$ python -q
>>> import numpy as np
>>> np.set_printoptions(precision=3, suppress=True, linewidth=160, legacy="1.25")
>>> def rnd(a):
...     return np.round(a, 3) + 0
... 
>>> K = np.array([[0, 1, 0, 0, 0, 0, 0],
...     [1, 0, 0, 0, 0, 0, 0],
...     [0, 0, 0, 1, 1, 1, 0],
...     [0, 0, 1, 0, 1, 1, 0],
...     [0, 0, 1, 1, 0, 1, 0],
...     [0, 0, 1, 1, 1, 0, 0],
...     [0, 0, 0, 0, 0, 0, 0]])
>>> W = np.array([[1, 2], [0, 0], [1, 1], [2, 2], [0, 1], [0, 0], [2, 1]])
>>> b = np.array([0, 3])
>>> hid = np.maximum(K @ W + b, 0)
>>> print((hid > 0).astype(int))
[[0 1]
 [1 1]
 [1 1]
 [1 1]
 [1 1]
 [1 1]
 [0 1]]
>>> np.linalg.matrix_rank(hid)
2
>>> hid
array([[0, 3],
       [1, 5],
       [2, 6],
       [1, 5],
       [3, 6],
       [3, 7],
       [0, 3]])
>>> Z = np.array([[-2, 2], [2, -3]])
>>> hid @ Z
array([[  6,  -9],
       [  8, -13],
       [  8, -14],
       [  8, -13],
       [  6, -12],
       [  8, -15],
       [  6,  -9]])
>>> Uu, s, vt = np.linalg.svd(K)
>>> np.argmax(s[:-1] / (s[1:] + 1e-6)) + 1
6
>>> B = Uu[:, :6] @ np.diag(s[:6]) @ vt[:6]
>>> rnd(B)
array([[0., 1., 0., 0., 0., 0., 0.],
       [1., 0., 0., 0., 0., 0., 0.],
       [0., 0., 0., 1., 1., 1., 0.],
       [0., 0., 1., 0., 1., 1., 0.],
       [0., 0., 1., 1., 0., 1., 0.],
       [0., 0., 1., 1., 1., 0., 0.],
       [0., 0., 0., 0., 0., 0., 0.]])
>>> rnd(np.linalg.norm(K - B) / np.linalg.norm(K))
0.0
>>> rnd(np.abs(K - B).max())
0.0
>>> np.linalg.matrix_rank(K, rtol=0.1)
6
>>> np.linalg.cond(K) > 100
True
>>> rnd(np.linalg.norm(K, 2) / np.linalg.norm(K))
0.802
>>> [round(float(x), 3) for x in np.linalg.svd(K, compute_uv=False)[:3]]
[3.0, 1.0, 1.0]
>>> u = np.array([-3, -2, -1])
>>> feats = np.array([np.roll(u, i) for i in range(3)])
>>> feats
array([[-3, -2, -1],
       [-1, -3, -2],
       [-2, -1, -3]])
>>> np.allclose(feats @ feats.T, feats.T @ feats)
True
>>> np.trace(feats)
-9
>>> print(rnd(np.sort(np.abs(np.linalg.eigvals(feats)))))
[1.732 1.732 6.   ]
>>> rnd(np.abs(np.linalg.eigvals(feats)).max())
6.0
>>> (feats + feats.T) / 2
array([[-3. , -1.5, -1.5],
       [-1.5, -3. , -1.5],
       [-1.5, -1.5, -3. ]])
>>> np.linalg.matrix_power(feats, 3)
array([[-72, -75, -69],
       [-69, -72, -75],
       [-75, -69, -72]])
>>> rnd(np.linalg.det(2 * feats)), rnd(np.linalg.det(feats))
(-144.0, -18.0)
>>> np.einsum("ii->", feats)
-9
>>> print(rnd(np.sort(np.abs(np.fft.fft(feats[0])))), rnd(np.sort(np.linalg.svd(feats, compute_uv=False))))
[1.732 1.732 6.   ] [1.732 1.732 6.   ]
>>> rng = np.random.default_rng(45)
>>> B = feats + rng.integers(-2, 3, (3, 1)) @ rng.integers(-2, 3, (1, 3))
>>> B
array([[-3, -2,  1],
       [-1, -3, -2],
       [-2, -1, -2]])
>>> print(rnd(np.linalg.svd(B - feats, compute_uv=False)))
[2.236 0.    0.   ]
>>> print(np.abs(B - feats).sum(axis=1))
[2 0 1]
>>> u = np.array([-8, 1, 8])
>>> B = feats + np.outer(u, np.eye(3)[2])
>>> np.linalg.matrix_rank(np.linalg.inv(B) - np.linalg.inv(feats), tol=1e-8)
1
>>> print(rnd(np.linalg.det(B) / np.linalg.det(feats)), rnd(1 + np.linalg.solve(feats, u)[2]))
-4.389 -4.389
>>> m1 = np.tril(np.array([[3, 7, 4, 7], [4, 4, 6, 3], [6, 3, 3, 3], [6, 6, 5, 3]]), -1) + np.eye(4, dtype=int)
>>> print(m1)
[[1 0 0 0]
 [4 1 0 0]
 [6 3 1 0]
 [6 6 5 1]]
>>> Q, V = np.linalg.qr(m1[:, :2])[0], np.linalg.qr(m1[:, 2:])[0]
>>> s = np.linalg.svd(Q.T @ V, compute_uv=False)
>>> print(rnd(s))
[0.999 0.667]
>>> (s > 0.9).sum()
1
>>> data = np.load("m.npy")
>>> data
array([[ 9, -2, -2, -1, -5, -1,  4],
       [ 4,  5, -1, -5, -5, -1, -2],
       [-1,  3,  1, -4, -5,  3,  1],
       [ 2,  5,  1,  9, -4,  4,  0],
       [-3, -4,  5, -1, 10, -3, -1],
       [-3, -1, -4, -3, -2,  1,  3],
       [-1, -2, -3, -5,  0, -4, -3]])
>>> rnd(np.linalg.eigvals(m1))
array([1., 1., 1., 1.])
>>> rnd(np.linalg.det(2 * m1)), rnd(np.linalg.det(m1))
(16.0, 1.0)
>>> rnd(np.linalg.det(m1.T))
1.0
>>> rnd(np.linalg.det(m1[::-1]))
1.0
>>> np.kron(np.eye(2, dtype=int), m1)
array([[1, 0, 0, 0, 0, 0, 0, 0],
       [4, 1, 0, 0, 0, 0, 0, 0],
       [6, 3, 1, 0, 0, 0, 0, 0],
       [6, 6, 5, 1, 0, 0, 0, 0],
       [0, 0, 0, 0, 1, 0, 0, 0],
       [0, 0, 0, 0, 4, 1, 0, 0],
       [0, 0, 0, 0, 6, 3, 1, 0],
       [0, 0, 0, 0, 6, 6, 5, 1]])
>>> np.einsum("ij,ji->", m1, m1)
4
